$ ipython --no-banner

In [1]: import numpy as np

In [2]: import numpy.linalg as la

In [3]: np.set_printoptions(suppress=True, linewidth=160)

In [4]: E = np.load("test2.npy")

In [5]: E
Out[5]: 
array([[ 1.719, -3.554, -1.623],
       [ 1.788, -3.622, -1.588],
       [ 1.504, -3.362, -1.738],
       [-1.648,  3.615,  1.791],
       [ 2.536, -5.254, -2.489],
       [ 0.91 , -1.647, -0.873],
       [-1.227,  2.462,  1.352],
       [-0.032,  0.056, -0.073],
       [ 0.559, -1.001, -0.278],
       [-0.308,  0.946,  0.389],
       [-0.55 ,  1.146,  0.521],
       [ 1.358, -2.91 , -1.137],
       [-0.551,  1.117,  0.482],
       [-0.12 ,  0.516,  0.29 ],
       [-0.867,  1.742,  0.745],
       [ 0.121, -0.321, -0.241],
       [-1.769,  3.354,  1.715],
       [ 0.805, -1.493, -0.76 ]])

In [6]: rng = np.random.default_rng(3308)

In [7]: idx = rng.permutation(3)

In [8]: B = E[:, idx] * rng.choice([-1, 1], 3)

In [9]: B
Out[9]: 
array([[-1.623,  1.719,  3.554],
       [-1.588,  1.788,  3.622],
       [-1.738,  1.504,  3.362],
       [ 1.791, -1.648, -3.615],
       [-2.489,  2.536,  5.254],
       [-0.873,  0.91 ,  1.647],
       [ 1.352, -1.227, -2.462],
       [-0.073, -0.032, -0.056],
       [-0.278,  0.559,  1.001],
       [ 0.389, -0.308, -0.946],
       [ 0.521, -0.55 , -1.146],
       [-1.137,  1.358,  2.91 ],
       [ 0.482, -0.551, -1.117],
       [ 0.29 , -0.12 , -0.516],
       [ 0.745, -0.867, -1.742],
       [-0.241,  0.121,  0.321],
       [ 1.715, -1.769, -3.354],
       [-0.76 ,  0.805,  1.493]])

In [10]: U, _, Vh = la.svd(E.T @ B)

In [11]: np.round(la.lstsq(E, B)[0], 3) + 0
Out[11]: 
array([[ 0.,  1.,  0.],
       [ 0.,  0., -1.],
       [ 1.,  0.,  0.]])

In [12]: idx
Out[12]: array([2, 0, 1])
